>>> import numpy as np
>>> from numpy import linalg as LA
>>> np.set_printoptions(precision=2, suppress=True, linewidth=200, floatmode="fixed")
>>> def rnd(a):
...     return np.round(a, 2) + 0
... 
>>> F = np.loadtxt("a.csv", delimiter=",")
>>> F
array([[ 0.01, -0.08, -0.13, -0.05, -0.01, -0.05,  0.04,  0.05, -0.02,  0.00, -0.11, -0.02, -0.14],
       [ 0.13, -1.04, -1.69, -0.65, -0.13, -0.65,  0.52,  0.65, -0.26,  0.00, -1.43, -0.26, -1.82],
       [-0.09,  0.72,  1.17,  0.45,  0.09,  0.45, -0.36, -0.45,  0.18,  0.00,  0.99,  0.18,  1.26],
       [-0.05,  0.40,  0.65,  0.25,  0.05,  0.25, -0.20, -0.25,  0.10,  0.00,  0.55,  0.10,  0.70],
       [-0.07,  0.56,  0.91,  0.35,  0.07,  0.35, -0.28, -0.35,  0.14,  0.00,  0.77,  0.14,  0.98],
       [ 0.06, -0.48, -0.78, -0.30, -0.06, -0.30,  0.24,  0.30, -0.12,  0.00, -0.66, -0.12, -0.84],
       [ 0.05, -0.40, -0.65, -0.25, -0.05, -0.25,  0.20,  0.25, -0.10,  0.00, -0.55, -0.10, -0.70]])
>>> # column 5 repeats column 3
>>> blk = np.stack([F, 5 * F, F[::-1]])
>>> LA.matrix_rank(blk.reshape(3, -1))
np.int64(2)
>>> blk.shape
(3, 7, 13)
>>> LA.matrix_rank(blk)
array([1, 1, 1])
>>> rnd(LA.norm(blk, axis=(1, 2)))
array([ 5.01, 25.06,  5.01])
>>> (blk @ F.T).shape
(3, 7, 7)
>>> Uu, sigma, Vt = LA.svd(F)
>>> vecs = Vt[:(sigma > 1e-8).sum()]
>>> rng = np.random.default_rng(125)
>>> x0 = F[1] + -2 * F[2] + rng.integers(2) * np.eye(13)[9]
>>> rnd(x0)
array([ 0.31, -2.48, -4.03, -1.55, -0.31, -1.55,  1.24,  1.55, -0.62,  0.00, -3.41, -0.62, -4.34])
>>> LA.matrix_rank(np.vstack([F, x0]))
np.int64(1)
>>> rnd(np.diag(vecs.T @ vecs))
array([0.00, 0.10, 0.26, 0.04, 0.00, 0.04, 0.02, 0.04, 0.01, 0.00, 0.19, 0.01, 0.30])
>>> np.argsort(-LA.norm(F, axis=0).round(6), kind="stable")[:3]
array([12,  2, 10])
>>> m1 = np.loadtxt("run8.csv", delimiter=",")
>>> m1
array([[ 0.80, -0.20, -0.50,  1.60,  0.00,  0.10,  0.40,  0.00, -0.20,  0.20, -0.70,  1.00, -1.20, -0.30],
       [ 0.60, -1.70,  0.60,  1.30, -0.30,  0.60, -0.20,  0.10,  0.90, -0.20, -1.40, -0.20, -1.70, -0.70],
       [ 0.50,  1.40, -0.50,  1.20, -0.10,  1.90,  0.20, -0.20, -0.70, -1.10, -0.10,  1.30, -0.20, -1.30],
       [-0.40,  0.50, -0.80,  0.80, -0.80, -0.40,  1.40, -2.30, -2.40, -0.20, -2.60,  1.30,  0.60,  0.10],
       [ 1.20, -1.00, -0.20,  1.40,  0.20, -0.50,  2.00,  0.00, -1.00, -3.80,  1.40,  1.00,  0.50,  0.00],
       [ 0.00, -1.30,  0.60,  0.80, -0.40,  1.00,  0.10,  0.30, -0.60, -1.00, -0.80,  1.50,  0.80, -0.40],
       [-1.60,  1.40,  0.30,  0.00,  2.00,  0.10, -0.40,  0.10, -3.20, -0.10,  0.90, -0.70,  1.50, -0.50],
       [ 0.30, -1.20, -0.60,  1.00,  0.30, -0.40, -0.30,  0.60, -0.80,  2.70, -1.60, -0.20,  0.20, -1.30],
       [-1.80,  1.10, -0.50,  1.30,  2.50, -0.20,  0.30,  0.00,  0.20,  0.20, -0.50, -0.70,  1.10, -1.30],
       [ 1.10, -0.30, -0.40, -0.40, -0.50,  1.20,  0.40, -0.10,  0.60, -1.10, -0.20, -1.80, -0.80, -0.20],
       [-1.70, -1.70,  1.00, -1.50,  2.60, -1.10,  0.50,  0.80, -0.60,  0.60, -0.70, -0.10,  1.20,  0.20]])
>>> r0, r1 = m1[9], m1[1]
>>> rnd(r0 @ r0)
np.float64(9.01)
>>> r0 @ r1
np.float64(4.09)
>>> pr = (r0 @ r1) / (r0 @ r0) * r0
>>> rnd(pr)
array([ 0.50, -0.14, -0.18, -0.18, -0.23,  0.54,  0.18, -0.05,  0.27, -0.50, -0.09, -0.82, -0.36, -0.09])
>>> rnd(LA.norm(r0 + r1) ** 2 + LA.norm(r0 - r1) ** 2)
np.float64(42.08)
>>> Uu, sigma, Vt = LA.svd(m1, full_matrices=False)
>>> rnd(sigma / sigma[0])
array([1.00, 0.92, 0.80, 0.65, 0.58, 0.41, 0.37, 0.35, 0.23, 0.19, 0.06])
>>> rnd(Uu.T @ Uu)
array([[1.00, 0.00, 0.00, 0.00, 0.00, 0.00, 0.00, 0.00, 0.00, 0.00, 0.00],
       [0.00, 1.00, 0.00, 0.00, 0.00, 0.00, 0.00, 0.00, 0.00, 0.00, 0.00],
       [0.00, 0.00, 1.00, 0.00, 0.00, 0.00, 0.00, 0.00, 0.00, 0.00, 0.00],
       [0.00, 0.00, 0.00, 1.00, 0.00, 0.00, 0.00, 0.00, 0.00, 0.00, 0.00],
       [0.00, 0.00, 0.00, 0.00, 1.00, 0.00, 0.00, 0.00, 0.00, 0.00, 0.00],
       [0.00, 0.00, 0.00, 0.00, 0.00, 1.00, 0.00, 0.00, 0.00, 0.00, 0.00],
       [0.00, 0.00, 0.00, 0.00, 0.00, 0.00, 1.00, 0.00, 0.00, 0.00, 0.00],
       [0.00, 0.00, 0.00, 0.00, 0.00, 0.00, 0.00, 1.00, 0.00, 0.00, 0.00],
       [0.00, 0.00, 0.00, 0.00, 0.00, 0.00, 0.00, 0.00, 1.00, 0.00, 0.00],
       [0.00, 0.00, 0.00, 0.00, 0.00, 0.00, 0.00, 0.00, 0.00, 1.00, 0.00],
       [0.00, 0.00, 0.00, 0.00, 0.00, 0.00, 0.00, 0.00, 0.00, 0.00, 1.00]])
>>> rnd(sigma)
array([6.86, 6.32, 5.48, 4.44, 3.96, 2.81, 2.55, 2.43, 1.58, 1.29, 0.43])
>>> Y = m1 / np.sqrt((m1 ** 2).mean(axis=1, keepdims=True))
>>> rnd(Y[9])
array([ 1.37, -0.37, -0.50, -0.50, -0.62,  1.50,  0.50, -0.12,  0.75, -1.37, -0.25, -2.24, -1.00, -0.25])
>>> rnd(LA.norm(Y, axis=1))
array([3.74, 3.74, 3.74, 3.74, 3.74, 3.74, 3.74, 3.74, 3.74, 3.74, 3.74])
>>> rk = LA.matrix_rank(F)
>>> rk
np.int64(1)
>>> N = LA.svd(F)[2][rk:].T
>>> LA.matrix_rank(F.T @ F), LA.matrix_rank(F @ F.T)
(np.int64(1), np.int64(1))
>>> [int(LA.matrix_rank(F[:, :j + 1])) for j in range(13)]
[1, 1, 1, 1, 1, 1, 1, 1, 1, 1, 1, 1, 1]
>>> [int(LA.matrix_rank(np.delete(F, i, axis=0))) for i in range(7)]
[1, 1, 1, 1, 1, 1, 1]
>>> N.shape
(13, 12)
>>> A = np.triu(rng.random((14, 14)) < 0.2, 1).astype(int)
>>> A = A + A.T
>>> A
array([[0, 0, 1, 1, 0, 0, 0, 0, 1, 0, 0, 0, 0, 0],
       [0, 0, 1, 0, 0, 0, 1, 1, 0, 0, 1, 0, 0, 0],
       [1, 1, 0, 0, 0, 0, 0, 0, 0, 0, 0, 0, 0, 1],
       [1, 0, 0, 0, 1, 0, 0, 0, 1, 0, 0, 0, 0, 0],
       [0, 0, 0, 1, 0, 0, 0, 0, 0, 0, 0, 0, 0, 1],
       [0, 0, 0, 0, 0, 0, 0, 0, 0, 0, 0, 0, 0, 1],
       [0, 1, 0, 0, 0, 0, 0, 1, 1, 0, 1, 0, 1, 0],
       [0, 1, 0, 0, 0, 0, 1, 0, 0, 0, 0, 0, 0, 0],
       [1, 0, 0, 1, 0, 0, 1, 0, 0, 0, 1, 0, 1, 0],
       [0, 0, 0, 0, 0, 0, 0, 0, 0, 0, 0, 0, 0, 0],
       [0, 1, 0, 0, 0, 0, 1, 0, 1, 0, 0, 0, 0, 0],
       [0, 0, 0, 0, 0, 0, 0, 0, 0, 0, 0, 0, 0, 0],
       [0, 0, 0, 0, 0, 0, 1, 0, 1, 0, 0, 0, 0, 0],
       [0, 0, 1, 0, 1, 1, 0, 0, 0, 0, 0, 0, 0, 0]])
>>> # column 11 repeats column 9
>>> labels = rng.permutation(14)
>>> labels
array([ 7,  5, 11, 10,  3,  1, 12,  9,  6, 13,  4,  2,  8,  0])
>>> Y = A[labels][:, labels]
>>> np.trace(Y)
np.int64(0)
>>> np.diag(Y)
array([0, 0, 0, 0, 0, 0, 0, 0, 0, 0, 0, 0, 0, 0])
>>> np.allclose(Y, A)
False
>>> rnd(LA.det(Y)), rnd(LA.det(A[labels]))
(np.float64(0.0), np.float64(0.0))
>>> Uu, sigma, Vt = LA.svd(A)
>>> vecs = Vt[:(sigma > 1e-8).sum()]
>>> x0 = A[4] + -1 * A[1] + rng.integers(2) * np.eye(14)[9]
>>> x0
array([ 0.00,  0.00, -1.00,  1.00,  0.00,  0.00, -1.00, -1.00,  0.00,  0.00, -1.00,  0.00,  0.00,  1.00])
>>> rnd(LA.norm(x0 - vecs.T @ vecs @ x0))
np.float64(0.0)
>>> vals, vecs = LA.eigvalsh(A)
Traceback (most recent call last):
  File "<python-input-59>", line 1, in <module>
    vals, vecs = LA.eigvalsh(A)
    ^^^^^^^^^^
ValueError: too many values to unpack (expected 2)
>>> vals, vecs = LA.eigh(A)
>>> rnd(vals.sum()), np.trace(A)
(np.float64(0.0), np.int64(0))
>>> rnd(LA.eigvalsh(A @ A))
array([ 0.00,  0.00,  0.01,  0.03,  0.23,  0.75,  1.18,  2.53,  2.82,  2.92,  4.12,  4.44,  4.58, 12.39])
>>> np.unique(vals.round(6) + 0, return_counts=True)[1]
array([1, 1, 1, 1, 1, 1, 2, 1, 1, 1, 1, 1, 1])
